In [1]: import numpy as np

In [2]: np.set_printoptions(suppress=True, linewidth=140)

In [3]: tidy = lambda a: np.round(a, 3) + 0

In [4]: A2 = np.array([[0, 0, 1], [-2, -1, -2], [2, 2, 1]])

In [5]: m1 = np.tril(A2)

In [6]: m1
Out[6]: 
array([[ 0,  0,  0],
       [-2, -1,  0],
       [ 2,  2,  1]])

In [7]: tidy(np.linalg.norm(m1))
Out[7]: np.float64(3.742)

In [8]: np.diff(m1, axis=0)
Out[8]: 
array([[-2, -1,  0],
       [ 4,  3,  1]])

In [9]: print([int(np.linalg.matrix_rank(np.linalg.matrix_power(m1, p))) for p in range(1, 4)])
[2, 2, 2]

In [10]: m1 @ m1
Out[10]: 
array([[ 0,  0,  0],
       [ 2,  1,  0],
       [-2,  0,  1]])

In [11]: np.prod(np.diag(m1)), tidy(np.linalg.det(m1))
Out[11]: (np.int64(0), np.float64(0.0))

In [12]: tidy(np.sort(np.linalg.eigvals(m1)))
Out[12]: array([-1.,  0.,  1.])

In [13]: np.argsort(-np.linalg.norm(m1, axis=0).round(6), kind="stable")[:3]
Out[13]: array([0, 1, 2])

In [14]: print(tidy(np.linalg.norm(m1, 2) / np.linalg.norm(m1)))
0.976

In [15]: feats = np.array([[-2, 2, -1, 2], [0, -1, -1, -1], [-2, 2, -1, -2]])

In [16]: feats[-1] = feats[0] + 5 * feats[1]

In [17]: feats
Out[17]: 
array([[-2,  2, -1,  2],
       [ 0, -1, -1, -1],
       [-2, -3, -6, -3]])

In [18]: print(tidy(np.linalg.norm(feats[2] - feats[1])))
6.083

In [19]: tidy(np.linalg.norm(feats) ** 2 / np.linalg.norm(feats, 2) ** 2)
Out[19]: np.float64(1.22)

In [20]: tidy(np.linalg.norm(feats[2], 1)), tidy(np.linalg.norm(feats[2], np.inf))
Out[20]: (np.float64(14.0), np.float64(6.0))

In [21]: tidy(np.linalg.norm(feats, axis=1))
Out[21]: array([3.606, 1.732, 7.616])

In [22]: tidy(np.linalg.norm(feats, axis=0))
Out[22]: array([2.828, 3.742, 6.164, 3.742])

In [23]: tidy(np.linalg.norm(feats, "nuc"))
Out[23]: np.float64(11.442)

In [24]: vec = np.array([3, 2, -3, -3])

In [25]: feats * vec
Out[25]: 
array([[-6,  4,  3, -6],
       [ 0, -2,  3,  3],
       [-6, -6, 18,  9]])

In [26]: print(feats @ vec)
[-5  4 15]

In [27]: print(feats @ np.ones(4))
[  1.  -3. -14.]

In [28]: feats @ (2 * vec)
Out[28]: array([-10,   8,  30])

In [29]: A = np.load("out9.npy")

In [30]: A
Out[30]: 
array([[ -5.289,  -0.266,   1.575],
       [  1.038,  -2.21 ,  -1.264],
       [  0.554,   1.108,   8.649],
       [ -3.366,  -5.808,  -1.179],
       [  7.138,   0.476,   0.585],
       [ -8.66 ,   1.511,   1.85 ],
       [  0.367,   3.537,   1.302],
       [  3.286,  -1.251,  -4.612],
       [  8.693,  -3.127,   4.636],
       [  9.418,   2.247,   4.126],
       [ -0.308,  -0.699,   4.91 ],
       [ -3.663,  -3.28 ,  -5.826],
       [  4.787,   1.137,   0.665],
       [ -5.786,   4.811,  -6.289],
       [ -1.797,  -2.916,  -0.165],
       [  4.019,  -0.145,   1.595],
       [  6.062,  -0.901,   4.931],
       [ -3.189,  -5.295,  -4.015],
       [ -1.206,  -1.975, -11.731]])

In [31]: A2 = A / np.sqrt((A ** 2).mean(axis=1, keepdims=True))

In [32]: print(tidy(np.linalg.norm(A2, axis=1)))
[1.732 1.732 1.732 1.732 1.732 1.732 1.732 1.732 1.732 1.732 1.732 1.732 1.732 1.732 1.732 1.732 1.732 1.732 1.732]

In [33]: np.linalg.matrix_rank(A2) == np.linalg.matrix_rank(A)
Out[33]: np.True_

In [34]: X = np.load("test1.npy")

In [35]: print(X)
[[-0.604  0.129 -0.485  0.789]
 [-0.977  0.129 -0.68   0.03 ]
 [-0.937  0.617 -0.478  0.319]
 [ 0.235 -0.851 -0.235 -0.291]
 [-0.1   -0.726 -0.08  -0.735]
 [-0.925 -0.478 -0.178 -0.977]
 [-1.     0.992  0.405 -1.   ]
 [ 0.944 -0.598  0.09   0.867]
 [-0.139 -0.864 -0.327 -0.485]
 [-0.537  0.973  0.1    0.874]
 [ 0.912 -0.973 -0.197  0.3  ]
 [-0.996  0.837  0.565 -1.   ]
 [ 0.988 -1.    -0.864  0.983]
 [ 0.985 -0.993  0.363 -0.864]
 [-0.01   0.909 -0.07   0.966]
 [ 0.1   -0.264  0.515 -0.976]]

In [36]: A2 = np.c_[X[:, :2] @ np.array([[0, 0], [0, 0]]), np.array([3, 2, 8, 7, 3, 4, 0, 5, 5, 6, 0, 6, 3, 1, 8, 6])]

In [37]: A2
Out[37]: 
array([[0., 0., 3.],
       [0., 0., 2.],
       [0., 0., 8.],
       [0., 0., 7.],
       [0., 0., 3.],
       [0., 0., 4.],
       [0., 0., 0.],
       [0., 0., 5.],
       [0., 0., 5.],
       [0., 0., 6.],
       [0., 0., 0.],
       [0., 0., 6.],
       [0., 0., 3.],
       [0., 0., 1.],
       [0., 0., 8.],
       [0., 0., 6.]])

In [38]: tidy(np.linalg.norm(np.linalg.qr(X)[0].T @ A2, axis=0) ** 2 / ((A2 ** 2).sum(axis=0) + 1e-12))
Out[38]: array([0.  , 0.  , 0.18])

In [39]: tidy(np.linalg.norm(A2 - X @ np.linalg.lstsq(X, A2)[0], axis=0))
Out[39]: array([ 0.   ,  0.   , 17.717])

In [40]: np.linalg.matrix_rank(np.c_[X, A2])
Out[40]: np.int64(5)

In [41]: basis = X[[13, 7]].astype(float)

In [42]: for _ in range(4):
    ...:     labels = np.linalg.norm(X[:, None] - basis, axis=-1).argmin(axis=1)
    ...:     basis = np.array([X[labels == j].mean(axis=0) for j in range(2)])
    ...: 

In [43]: labels
Out[43]: array([1, 1, 1, 0, 0, 0, 0, 1, 0, 1, 1, 0, 1, 0, 1, 0])

In [44]: print(np.bincount(labels))
[8 8]

In [45]: rng = np.random.default_rng(859981)

In [46]: labels = rng.permutation(3)

In [47]: labels
Out[47]: array([2, 1, 0])

In [48]: A2 = m1[labels][:, labels]

In [49]: print(tidy(np.linalg.det(A2)), tidy(np.linalg.det(m1[labels])))
0.0 0.0

In [50]: np.diag(A2)
Out[50]: array([ 1, -1,  0])

In [51]: Xs = X - X.mean(axis=0)

In [52]: left, sig, VT = np.linalg.svd(Xs, full_matrices=False)

In [53]: np.abs(left[:, 0]).argmax()
Out[53]: np.int64(12)

In [54]: print(tidy(Xs.mean(axis=0)))
[0. 0. 0. 0.]

In [55]: np.searchsorted(np.cumsum(sig ** 2) / (sig ** 2).sum(), 0.9) + 1
Out[55]: np.int64(3)

In [56]: tidy(np.abs(VT[-1]))
Out[56]: array([0.45 , 0.469, 0.661, 0.375])

In [57]: np.linalg.matrix_rank(Xs)
Out[57]: np.int64(4)

In [58]: (np.sign(left[:, 0]) == np.sign(left[0, 0])).astype(int)
Out[58]: array([1, 1, 1, 0, 0, 1, 1, 0, 0, 1, 0, 1, 0, 0, 1, 1])

In [59]: K = np.load("mat.npy")

In [60]: print(K)
[[ 3  7  3]
 [ 0  6  3]
 [ 0  0 -3]]

In [61]: q, r_ = np.linalg.qr(K)

In [62]: abs(r_[0, 0]), tidy(np.linalg.norm(K[:, 0]))
Out[62]: (np.float64(3.0), np.float64(3.0))

In [63]: q
Out[63]: 
array([[ 1.,  0.,  0.],
       [-0.,  1.,  0.],
       [-0., -0.,  1.]])

In [64]: np.trace(q @ q.T)
Out[64]: np.float64(3.0)

In [65]: vec = np.array([9, -3, 5])

In [66]: h = np.maximum(K @ vec, 0)

In [67]: np.flatnonzero(h > 1e-9)
Out[67]: array([0])

In [68]: print(np.maximum(K @ vec, 0) - np.maximum(-K @ vec, 0))
[ 21  -3 -15]

In [69]: np.maximum(K @ (3 * vec), 0)
Out[69]: array([63,  0,  0])

In [70]: labels = rng.permutation(3)

In [71]: labels
Out[71]: array([0, 2, 1])

In [72]: A2 = K[labels][:, labels]

In [73]: np.diag(A2)
Out[73]: array([ 3, -3,  6])

In [74]: print(tidy(np.sort(np.abs(np.linalg.eigvals(A2)))))
[3. 3. 6.]

In [75]: T = np.stack([K, 3 * K, K[::-1]])

In [76]: print(np.linalg.matrix_rank(T))
[3 3 3]

In [77]: (T @ K.T).shape
Out[77]: (3, 3, 3)

In [78]: T.shape
Out[78]: (3, 3, 3)

In [79]: T.sum(axis=0)
Out[79]: 
array([[12, 28,  9],
       [ 0, 30, 15],
       [ 3,  7, -9]])

In [80]: tidy(np.linalg.det(T))
Out[80]: array([  -54., -1458.,    54.])

In [81]: data = np.array([[8, 6], [0, 2]])

In [82]: data
Out[82]: 
array([[8, 6],
       [0, 2]])

In [83]: w, V = np.linalg.eig(data)

In [84]: tidy(np.sort(np.linalg.eigvals(data @ data)))
Out[84]: array([ 4., 64.])

In [85]: print(w)
[8. 2.]

In [86]: tidy(np.sort(np.linalg.eigvals(data.T)))
Out[86]: array([2., 8.])

In [87]: print(np.prod(w))
16.0

In [88]: data @ V[:, 0] - w[0] * V[:, 0]
Out[88]: array([0., 0.])

In [89]: A2 = data / np.linalg.norm(data, axis=1, keepdims=True)

In [90]: C2 = A2 @ A2.T

In [91]: C2
Out[91]: 
array([[1. , 0.6],
       [0.6, 1. ]])

In [92]: np.argwhere(np.triu(np.abs(C2) > 0.95, 1))
Out[92]: array([], shape=(0, 2), dtype=int64)

In [93]: (np.abs(C2) > 0.9).astype(int)
Out[93]: 
array([[1, 0],
       [0, 1]])

In [94]: tidy(np.degrees(np.arccos(np.clip(C2[0, 1], -1, 1))))
Out[94]: np.float64(53.13)

In [95]: A2 = np.linalg.inv(data)

In [96]: tidy(np.linalg.det(data) * A2)
Out[96]: 
array([[ 2., -6.],
       [ 0.,  8.]])

In [97]: data @ A2
Out[97]: 
array([[1., 0.],
       [0., 1.]])

In [98]: tidy(np.linalg.cond(data))
Out[98]: np.float64(6.342)

In [99]: tidy(np.linalg.det(data) * np.linalg.det(A2))
Out[99]: np.float64(1.0)

In [100]: (np.abs(A2) > 1e-9).astype(int)
Out[100]: 
array([[1, 1],
       [0, 1]])

In [101]: tidy(np.linalg.slogdet(data)[0])
Out[101]: np.float64(1.0)

In [102]: tidy(np.linalg.inv(A2))
Out[102]: 
array([[8., 6.],
       [0., 2.]])
